$ python -q
>>> import numpy as np
>>> from numpy import linalg as LA
>>> np.set_printoptions(precision=1, suppress=True, linewidth=200)
>>> E = np.load("block10.npy")
>>> E.round(1) + 0
array([[ 1.4, -0.3, -0.8,  0. ],
       [-0.3,  0.7, -0.3,  0. ],
       [-0.8, -0.3,  0.9, -0.1],
       [ 0. ,  0. , -0.1,  1. ]])
>>> # equal to its transpose
>>> np.round(np.trace(LA.pinv(E) @ E), 1)
np.float64(3.0)
>>> np.round(E @ LA.pinv(E) @ E, 1) + 0
array([[ 1.4, -0.3, -0.8,  0. ],
       [-0.3,  0.7, -0.3,  0. ],
       [-0.8, -0.3,  0.9, -0.1],
       [ 0. ,  0. , -0.1,  1. ]])
>>> LA.lstsq(E[:-1].T, E[-1])[2]
np.int32(3)
>>> np.round(np.sort(np.abs(LA.eigvals(E))), 1) + 0
array([0., 1., 1., 2.])
>>> np.allclose(E @ E.T, E.T @ E)
True
>>> np.round((E + E.T) / 2, 1) + 0
array([[ 1.4, -0.3, -0.8,  0. ],
       [-0.3,  0.7, -0.3,  0. ],
       [-0.8, -0.3,  0.9, -0.1],
       [ 0. ,  0. , -0.1,  1. ]])
>>> evals, V = LA.eigh(E)
>>> x = np.array([1, 3, 1, 0])
>>> round(np.abs(E).sum(axis=1).max(), 1), np.round(np.abs(evals).max(), 1)
(np.float64(2.5), np.float64(2.0))
>>> (np.sign(V[:, -1].round(6)) == np.sign(V[0, -1].round(6))).astype(int)
array([1, 0, 0, 1])
>>> np.round(V * np.abs(evals) @ V.T, 1) + 0
array([[ 1.4, -0.3, -0.8,  0. ],
       [-0.3,  0.7, -0.3,  0. ],
       [-0.8, -0.3,  0.9, -0.1],
       [ 0. ,  0. , -0.1,  1. ]])
>>> np.round(x @ E @ x / (x @ x), 1), round(float(evals[0]), 1), round(evals[-1], 1)
(np.float64(0.3), 0.0, np.float64(2.0))
>>> hat = np.triu(np.array([[3, 2, 0, 3], [3, 2, 2, 0], [3, 0, 1, 3], [1, 0, 1, 1]]), 1) + np.eye(4)
>>> B = hat @ E @ LA.inv(hat)
>>> round(np.trace(B), 1), round(np.trace(E), 1)
(np.float64(4.0), np.float64(4.0))
>>> B.round(1) + 0
array([[ 0.9, -0.9,  0. ,  0.5],
       [-1.9,  3.8, -6.1, 23.7],
       [-0.7,  0.8, -1. ,  8. ],
       [ 0. , -0.1,  0.2,  0.3]])
>>> hat @ E - E @ hat
array([[-0.5, -1.6, -0.4,  1.2],
       [-1.6, -0.1,  0.5,  1.8],
       [ 0.1,  1.5,  0.4,  2.6],
       [ 0. , -0.1,  0.1,  0.2]])
>>> M = np.load("w.npy")
>>> M
array([[-1,  0,  0,  0],
       [ 0, -1,  0,  0],
       [ 0,  0,  1,  1],
       [ 0,  0,  2, -2]])
>>> evals, V = LA.eig(M)
>>> np.round(M @ V[:, 0] - evals[0] * V[:, 0], 1) + 0
array([0., 0., 0., 0.])
>>> np.prod(evals)
np.float64(-4.0)
>>> np.sort(LA.eigvals(M.T))
array([-2.6, -1. , -1. ,  1.6])
>>> q = M.astype(float).copy()
>>> for j in range(4):
...     q[:, j] -= q[:, :j] @ (q[:, :j].T @ q[:, j])
...     q[:, j] /= LA.norm(q[:, j])
... 
>>> q.T @ M
array([[ 1. ,  0. ,  0. ,  0. ],
       [ 0. ,  1. ,  0. ,  0. ],
       [ 0. ,  0. ,  2.2, -1.3],
       [ 0. ,  0. ,  0. ,  1.8]])
>>> rng = np.random.default_rng(7461)
>>> labels = rng.permutation(4)
>>> B = M[:, labels] * rng.choice([-1, 1], 4)
>>> B
array([[ 1,  0,  0,  0],
       [ 0, -1,  0,  0],
       [ 0,  0,  1,  1],
       [ 0,  0, -2,  2]])
>>> U, _, Vh = LA.svd(M.T @ B)
>>> np.round(LA.lstsq(M, B)[0], 1) + 0
array([[-1.,  0.,  0.,  0.],
       [ 0.,  1.,  0.,  0.],
       [ 0.,  0.,  0.,  1.],
       [ 0.,  0.,  1.,  0.]])
>>> labels
array([0, 1, 3, 2])
>>> np.round(U @ Vh, 1) + 0
array([[-1.,  0.,  0.,  0.],
       [ 0.,  1.,  0.,  0.],
       [ 0.,  0.,  0.,  1.],
       [ 0.,  0.,  1.,  0.]])
>>> B = np.array([[3, 2, 2, 2],
...     [2, 0, 0, 1],
...     [3, 0, 2, 1],
...     [2, 2, 0, 1],
...     [3, 1, 2, 0],
...     [0, 2, 0, 2]])
>>> W2 = np.array([[1, 2, 2, 2, 2, 1],
...     [0, 1, 0, 0, 2, 2],
...     [0, 0, 1, 2, 1, 0],
...     [2, 1, 0, 2, 0, 0]])
>>> mat = B @ W2
>>> mat
array([[ 7, 10,  8, 14, 12,  7],
       [ 4,  5,  4,  6,  4,  2],
       [ 5,  7,  8, 12,  8,  3],
       [ 4,  7,  4,  6,  8,  6],
       [ 3,  7,  8, 10, 10,  5],
       [ 4,  4,  0,  4,  4,  4]])
>>> U, s, Vh = LA.svd(mat)
>>> V = Vh[:(s > 1e-8).sum()]
>>> x = mat[5] + -2 * mat[3] + rng.integers(2) * np.eye(6)[4]
>>> x
array([ -4., -10.,  -8.,  -8., -11.,  -8.])
>>> LA.matrix_rank(np.vstack([mat, x]))
np.int64(5)
>>> round(LA.norm(x - V.T @ V @ x), 1)
np.float64(0.7)
>>> np.allclose(V.T @ V @ x, x)
False
>>> np.round(V.T @ V, 1) + 0
array([[ 0.6,  0.4, -0.2,  0.2, -0.2,  0. ],
       [ 0.4,  0.6,  0.3, -0.2,  0.1,  0.1],
       [-0.2,  0.3,  0.8,  0. ,  0.1, -0.2],
       [ 0.2, -0.2,  0. ,  0.9,  0.2, -0.1],
       [-0.2,  0.1,  0.1,  0.2,  0.6,  0.4],
       [ 0. ,  0.1, -0.2, -0.1,  0.4,  0.5]])
>>> np.unique(mat.round(6), axis=0).shape
(6, 6)
>>> LA.lstsq(mat[:-1].T, mat[-1])[2]
np.int32(4)
>>> np.round(mat @ LA.pinv(mat) @ mat, 1) + 0
array([[ 7., 10.,  8., 14., 12.,  7.],
       [ 4.,  5.,  4.,  6.,  4.,  2.],
       [ 5.,  7.,  8., 12.,  8.,  3.],
       [ 4.,  7.,  4.,  6.,  8.,  6.],
       [ 3.,  7.,  8., 10., 10.,  5.],
       [ 4.,  4.,  0.,  4.,  4.,  4.]])
>>> np.abs(np.diag(LA.qr(mat)[1])) > 1e-9
array([ True,  True,  True,  True, False, False])
>>> np.round(np.trace(LA.pinv(mat) @ mat), 1)
np.float64(4.0)
>>> B = mat / LA.norm(mat, axis=1, keepdims=True)
>>> C2 = B @ B.T
>>> (C2 - 2 * np.eye(6)).round(6).argmax(axis=1)
array([4, 2, 1, 0, 0, 3])
>>> LA.norm(B, axis=1)
array([1., 1., 1., 1., 1., 1.])
>>> C2
array([[1. , 1. , 1. , 1. , 1. , 0.9],
       [1. , 1. , 1. , 0.9, 1. , 0.9],
       [1. , 1. , 1. , 0.9, 1. , 0.8],
       [1. , 0.9, 0.9, 1. , 1. , 0.9],
       [1. , 1. , 1. , 1. , 1. , 0.8],
       [0.9, 0.9, 0.8, 0.9, 0.8, 1. ]])
>>> rk = LA.matrix_rank(mat)
>>> rk
np.int64(4)
>>> ns = LA.svd(mat)[2][rk:].T
>>> [int(LA.matrix_rank(mat[:, :j + 1])) for j in range(6)]
[1, 2, 3, 4, 4, 4]
>>> r0, v = mat[1], mat[2]
>>> r0 @ r0
np.int64(113)
>>> r0 @ v
np.int64(197)
>>> p = (r0 @ v) / (r0 @ r0) * r0
>>> LA.matrix_rank(np.outer(r0, v))
np.int64(1)
>>> m1 = np.load("test10.npy")
>>> m1
array([[1.1, 9. , 0. , 3. , 7. , 7. ],
       [8. , 6.1, 9. , 6. , 5. , 7. ],
       [5. , 1. , 4.1, 4. , 5. , 5. ],
       [0. , 9. , 9. , 4.1, 0. , 2. ],
       [1. , 6. , 9. , 4. , 2.1, 0. ],
       [1. , 9. , 0. , 3. , 7. , 7.1]])
>>> U, s, Vh = LA.svd(m1)
>>> s.round(1) + 0
array([29.1, 12.6,  9.4,  2.6,  1.1,  0. ])
>>> np.argmax(s[:-1] / (s[1:] + 1e-6)) + 1
np.int64(5)
>>> B = U[:, :5] @ np.diag(s[:5]) @ Vh[:5]
>>> LA.matrix_rank(m1, rtol=0.05)
np.int64(4)
>>> round(float(LA.norm(m1 - B, 2)), 1), round(float(s[5]), 1)
(0.0, 0.0)
>>> np.round(LA.norm(m1 - B) / LA.norm(m1), 1)
np.float64(0.0)
>>> B.round(1) + 0
array([[1.1, 9. , 0. , 3. , 7. , 7. ],
       [8. , 6.1, 9. , 6. , 5. , 7. ],
       [5. , 1. , 4.1, 4. , 5. , 5. ],
       [0. , 9. , 9. , 4.1, 0. , 2. ],
       [1. , 6. , 9. , 4. , 2.1, 0. ],
       [1. , 9. , 0. , 3. , 7. , 7.1]])
>>> r0 = np.array([1, -2, 3, -2, 3, 0])
>>> B = m1 + np.outer(r0, np.eye(6)[0])
>>> B
array([[ 2.1,  9. ,  0. ,  3. ,  7. ,  7. ],
       [ 6. ,  6.1,  9. ,  6. ,  5. ,  7. ],
       [ 8. ,  1. ,  4.1,  4. ,  5. ,  5. ],
       [-2. ,  9. ,  9. ,  4.1,  0. ,  2. ],
       [ 4. ,  6. ,  9. ,  4. ,  2.1,  0. ],
       [ 1. ,  9. ,  0. ,  3. ,  7. ,  7.1]])
>>> round(LA.det(B) / LA.det(m1), 1), round(float(1 + LA.solve(m1, r0)[0]), 1)
(np.float64(3.4), 3.4)
>>> def softmax(z):
...     e = np.exp(z - z.max(axis=-1, keepdims=True))
...     return e / e.sum(axis=-1, keepdims=True)
... 
>>> np.round(softmax(B[1]), 1) + 0
array([0. , 0. , 0.8, 0. , 0. , 0.1])
>>> att = B @ B.T / np.sqrt(6)
>>> np.round(softmax(att + np.triu(np.full(att.shape, -np.inf), 1)), 1) + 0
array([[1. , 0. , 0. , 0. , 0. , 0. ],
       [0. , 1. , 0. , 0. , 0. , 0. ],
       [0. , 1. , 0. , 0. , 0. , 0. ],
       [0. , 0. , 0. , 1. , 0. , 0. ],
       [0. , 1. , 0. , 0. , 0. , 0. ],
       [0.5, 0. , 0. , 0. , 0. , 0.5]])
>>> softmax(att)[1] @ B
array([6. , 6.1, 9. , 6. , 5. , 7. ])
>>> softmax(att).round(6).argmax(axis=1)
array([0, 1, 1, 3, 1, 0])
>>> t = np.radians(135)
>>> r_ = np.eye(6)
>>> r_[3, 3] = r_[5, 5] = np.cos(t)
>>> r_[3, 5], r_[5, 3] = -np.sin(t), np.sin(t)
>>> r_
array([[ 1. ,  0. ,  0. ,  0. ,  0. ,  0. ],
       [ 0. ,  1. ,  0. ,  0. ,  0. ,  0. ],
       [ 0. ,  0. ,  1. ,  0. ,  0. ,  0. ],
       [ 0. ,  0. ,  0. , -0.7,  0. , -0.7],
       [ 0. ,  0. ,  0. ,  0. ,  1. ,  0. ],
       [ 0. ,  0. ,  0. ,  0.7,  0. , -0.7]])
>>> B = m1 @ r_.T
>>> B
array([[ 1.1,  9. ,  0. , -7.1,  7. , -2.8],
       [ 8. ,  6.1,  9. , -9.2,  5. , -0.7],
       [ 5. ,  1. ,  4.1, -6.4,  5. , -0.7],
       [ 0. ,  9. ,  9. , -4.3,  0. ,  1.5],
       [ 1. ,  6. ,  9. , -2.8,  2.1,  2.8],
       [ 1. ,  9. ,  0. , -7.1,  7. , -2.9]])
>>> np.round(LA.svd(m1, compute_uv=False), 1) + 0, np.round(LA.svd(B, compute_uv=False), 1) + 0
(array([29.1, 12.6,  9.4,  2.6,  1.1,  0. ]), array([29.1, 12.6,  9.4,  2.6,  1.1,  0. ]))
>>> round(float(LA.det(r_)), 1), round(np.trace(r_), 1)
(1.0, np.float64(2.6))
>>> np.allclose(m1 @ m1.T, B @ B.T)
True
>>> X = np.array([[60.7, -57.5, 39.4],
...     [58.1, -59.5, 38.5],
...     [59.0, -61.7, 38.7],
...     [58.8, -60.7, 39.0],
...     [61.5, -58.9, 39.8],
...     [60.4, -59.6, 40.5],
...     [59.6, -61.6, 39.5],
...     [60.5, -58.5, 41.1],
...     [60.0, -59.8, 38.8],
...     [59.9, -59.6, 37.9],
...     [59.1, -59.7, 39.7],
...     [60.2, -59.5, 39.1],
...     [60.0, -57.9, 40.7],
...     [61.2, -59.0, 39.6],
...     [62.0, -60.3, 40.6],
...     [60.0, -61.2, 41.0]])
>>> U, s, Vh = LA.svd(X)
>>> s
array([374. ,   5.4,   2.8])
>>> B = U[:, :1] @ np.diag(s[:1]) @ Vh[:1]
>>> LA.matrix_rank(X, rtol=0.05)
np.int64(1)
>>> LA.matrix_rank(B)
np.int64(1)
>>> round(float(np.abs(X - B).max()), 1)
1.9
>>> B
array([[ 59.4, -59. ,  39.2],
       [ 58.9, -58.5,  38.8],
       [ 60.2, -59.8,  39.7],
       [ 59.8, -59.4,  39.4],
       [ 60.4, -60. ,  39.8],
       [ 60.4, -60. ,  39.8],
       [ 60.6, -60.2,  40. ],
       [ 60.2, -59.8,  39.7],
       [ 59.9, -59.5,  39.5],
       [ 59.5, -59.1,  39.2],
       [ 59.7, -59.3,  39.4],
       [ 59.9, -59.5,  39.5],
       [ 59.6, -59.2,  39.3],
       [ 60.2, -59.9,  39.7],
       [ 61.4, -61. ,  40.5],
       [ 61. , -60.7,  40.3]])
>>> round(float(LA.norm(X - B) / LA.norm(X)), 1)
0.0
>>> np.round(LA.norm(X - B, 2), 1), np.round(s[1], 1)
(np.float64(5.4), np.float64(5.4))
>>> labels = X[:, 2] > np.median(X[:, 2])
>>> r0 = X[labels].mean(axis=0) - X[~labels].mean(axis=0)
>>> np.round((((X - X.mean(axis=0)) @ r0 > 0) == labels).mean(), 1)
np.float64(0.9)
>>> ((X - X.mean(axis=0)) @ r0 > 0).astype(int)
array([1, 0, 0, 0, 1, 1, 0, 1, 0, 0, 0, 0, 1, 1, 1, 1])
>>> W2 = X[[10, 12]].astype(float)
>>> for _ in range(5):
...     labels = LA.norm(X[:, None] - W2, axis=-1).argmin(axis=1)
...     W2 = np.array([X[labels == j].mean(axis=0) for j in range(2)])
... 
>>> labels
array([1, 0, 0, 0, 1, 1, 0, 1, 0, 0, 0, 0, 1, 1, 1, 0])
>>> np.abs(W2[1] - W2[0]).argmax()
np.int64(1)
>>> W2[1] - W2[0]
array([1.5, 1.6, 1.1])
>>> W2
array([[ 59.4, -60.4,  39.1],
       [ 60.9, -58.8,  40.2]])
